$ python3 -q
>>> import numpy as np
>>> np.set_printoptions(suppress=True, linewidth=140)
>>> W2 = np.array([[-1, 2, -2, -1], [3, 3, 2, -2], [0, 3, 1, -3]])
>>> K = np.repeat(W2, 36 // 3, axis=0)
>>> rng = np.random.default_rng(600319)
>>> K = K + 0.02 * rng.normal(size=K.shape)
>>> print(K.round(2) + 0)
[[-0.97  2.02 -2.02 -1.  ]
 [-1.    2.   -2.01 -1.  ]
 [-0.99  2.02 -1.98 -1.02]
 [-0.96  1.99 -2.02 -0.99]
 [-1.01  1.98 -2.01 -1.  ]
 [-1.01  1.98 -2.   -0.96]
 [-0.99  1.99 -1.98 -1.02]
 [-1.01  2.02 -2.02 -1.02]
 [-1.01  2.   -1.99 -0.97]
 [-0.97  2.01 -2.01 -0.99]
 [-0.99  2.   -2.03 -1.01]
 [-1.01  2.01 -2.01 -0.98]
 [ 2.99  3.02  2.01 -2.02]
 [ 2.99  3.02  2.01 -2.03]
 [ 3.    3.01  2.01 -2.  ]
 [ 3.    3.    2.02 -1.99]
 [ 2.96  3.    1.99 -2.03]
 [ 2.98  2.99  1.97 -1.99]
 [ 3.04  2.98  1.99 -2.02]
 [ 3.01  2.97  1.97 -1.98]
 [ 3.04  2.99  2.02 -2.02]
 [ 2.99  2.98  1.99 -2.02]
 [ 3.01  3.    2.   -2.01]
 [ 2.98  3.    1.99 -1.98]
 [ 0.    2.99  1.   -3.  ]
 [ 0.04  3.    0.99 -3.01]
 [ 0.01  3.    0.98 -2.99]
 [ 0.03  3.    0.99 -3.04]
 [-0.03  3.    1.02 -3.01]
 [ 0.    2.98  0.97 -3.05]
 [ 0.    3.01  0.99 -3.  ]
 [-0.01  2.99  1.03 -3.  ]
 [-0.02  2.98  0.98 -2.99]
 [-0.03  2.99  0.98 -3.01]
 [-0.02  2.99  1.02 -3.04]
 [-0.02  2.99  0.97 -3.01]]
>>> x0 = np.array([-1, -4, 2, 1])
>>> target = K @ x0
>>> c, lr = np.zeros(4), 1 / np.linalg.norm(K, 2) ** 2
>>> for i in range(4):
...     c -= lr * K.T @ (K @ c - target)
...     if i % 1 == 0: print(i, round(np.linalg.norm(K @ c - target), 2))
... 
0 22.91
1 17.81
2 14.48
3 12.32
>>> print(c.round(2))
[-0.2  -2.97  0.53  2.01]
>>> print(round(float(np.linalg.cond(K)), 2))
221.22
>>> D = np.linalg.norm(K[:, None] - K[None], axis=-1)
>>> print((D + 1e9 * np.eye(36)).round(6).argmin(axis=1))
[ 9  4  6  9  1  8  4 10  5  0  1  1 13 12 15 14 13 23 20 17 18 22 14 17 30 27 30 25 31 27 26 24 33 35 28 33]
>>> print(np.linalg.matrix_rank(D ** 2))
6
>>> J = np.load("test15.npy")
>>> print(J)
[[ 1.  5. -3. -2.]
 [ 0.  3. -1. -1.]
 [ 0. -3.  3.  1.]
 [ 0.  9. -5. -3.]]
>>> print(round(float(np.linalg.norm(J, 2) / np.linalg.norm(J)), 2))
0.99
>>> print(np.linalg.matrix_rank(J, rtol=0.1))
1
>>> left, sv, Vh = np.linalg.svd(J)
>>> vecs = Vh[:(sv > 1e-8).sum()]
>>> x0 = J[2] + 5 * J[1] + rng.integers(2) * np.eye(4)[3]
>>> print(x0)
[ 0. 12. -2. -3.]
>>> print(round(np.linalg.norm(x0 - vecs.T @ vecs @ x0), 2))
0.9
>>> print(np.linalg.matrix_rank(np.vstack([J, x0])))
4
>>> print(np.round(np.diag(vecs.T @ vecs), 2))
[0.91 0.91 1.   0.18]
>>> X = np.loadtxt("dump.csv", delimiter=",")
>>> print(X)
[[-0.13 -0.66  0.37  0.69  3.   -0.03  0.72  0.24 -0.25  0.25]
 [ 0.79  0.44  0.6  -3.72 -7.53 -2.7  -2.17 -4.13  2.19  0.75]
 [-0.11  1.02  0.67 -2.3  -2.98 -3.22 -2.24 -2.56  1.16  0.54]
 [-0.47  0.24  0.76  0.18  3.7  -1.9  -0.42 -0.28 -0.24  0.39]
 [-0.99 -0.12  0.58  2.23  7.61 -0.54  0.8   1.82 -1.44 -0.12]
 [-1.01  1.89 -0.84  1.99  2.99  1.27 -0.13  3.64 -1.79 -0.58]
 [ 0.08  0.65 -0.38 -0.69 -2.81  0.02 -0.8   0.08  0.24 -0.03]
 [-0.94  3.36 -1.77  0.49 -2.62  1.56 -1.57  3.36 -1.19 -0.79]
 [ 0.32 -0.13 -2.1   2.71 -2.1   6.67  2.09  4.59 -1.44 -1.38]
 [-0.14  1.95  0.72 -2.76 -2.47 -4.83 -3.04 -3.12  1.33  0.6 ]
 [ 0.43 -1.87 -0.78  2.79  2.28  4.84  3.04  2.75 -1.17 -0.72]
 [ 0.84 -0.04 -0.27 -2.11 -7.53  0.34 -0.82 -1.8   1.42  0.02]
 [ 0.27 -1.89  1.53  0.18  4.55 -1.65  1.12 -1.82  0.29  0.54]
 [ 0.88 -0.52 -0.17 -1.35 -4.74  0.36 -0.05 -1.76  1.28  0.03]
 [-0.42 -1.27 -0.81  4.36  6.97  4.49  3.25  4.53 -2.27 -0.82]
 [-0.66  3.32 -0.08 -2.42 -4.01 -3.45 -3.36 -0.98  0.81  0.22]
 [ 0.1  -1.04 -0.52  2.46  3.12  3.23  2.14  2.61 -1.23 -0.4 ]
 [-0.92  3.71 -0.89 -1.14 -2.83 -1.96 -3.    1.03 -0.44 -0.57]
 [-0.48 -0.41  1.    0.97  6.46 -2.12  0.31 -0.05 -0.59  0.35]
 [-1.35  1.27  0.21  2.72  9.34 -0.8   0.43  3.58 -2.26 -0.22]
 [-0.37  0.12 -1.41  2.93  1.48  4.89  1.78  4.39 -1.72 -0.93]
 [-0.07 -0.33 -0.9   1.7   0.16  3.2   1.37  2.4  -0.94 -0.56]
 [-0.09 -1.79 -0.15  3.01  5.92  3.26  2.74  2.55 -1.51 -0.36]
 [-1.54  1.33  0.22  2.58  9.26 -0.75  0.33  3.47 -2.35 -0.47]
 [-0.49 -1.42 -0.63  4.28  7.31  4.76  3.11  4.56 -2.44 -0.94]
 [ 0.43 -2.09  2.15 -1.15  3.33 -3.1   0.52 -3.66  1.04  1.04]
 [-0.85  0.65 -0.03  1.39  4.74 -0.45  0.18  1.61 -1.12 -0.24]
 [-1.01  1.91 -0.88  1.89  3.02  1.22 -0.15  3.69 -1.7  -0.35]
 [ 1.15 -0.42 -1.23 -0.42 -7.33  3.76  0.76  0.38  0.71 -0.62]
 [-0.05  0.32  0.76 -1.44 -0.24 -3.08 -1.52 -2.3   1.09  0.8 ]
 [ 0.33 -2.85 -0.52  3.62  5.01  4.87  3.65  2.87 -1.39 -0.53]
 [-0.36  0.04  0.64  0.25  3.57 -1.78 -0.4  -0.32 -0.21  0.21]
 [-0.87  2.59 -1.26  1.2   0.09  1.22 -0.73  3.57 -1.48 -0.53]
 [ 1.24 -4.18  1.53  0.06  1.67  0.34  2.48 -2.98  1.35  0.69]
 [ 1.3  -3.51  1.08 -0.65 -1.    0.48  1.87 -3.12  1.47  0.52]
 [-0.43  2.51  0.44 -3.44 -5.2  -4.95 -3.88 -3.06  1.41  0.49]
 [-0.79  1.28 -0.14  0.62  1.83 -0.25 -0.6   1.63 -1.04 -0.16]
 [ 1.37 -0.89 -0.75 -1.65 -8.2   2.3   0.26 -1.36  1.52 -0.24]
 [-0.41  2.16 -1.89  1.07 -3.35  3.19 -0.65  3.84 -1.2  -0.98]
 [ 0.54 -3.11  1.7  -0.48  2.61 -1.45  1.67 -3.28  1.23  0.83]]
>>> D = np.linalg.norm(X[:, None] - X[None], axis=-1)
>>> print(np.linalg.matrix_rank(D ** 2))
12
>>> print(D[16].round(6).argsort(kind="stable")[:4])
[16 10 22 21]
>>> print(D.shape)
(40, 40)
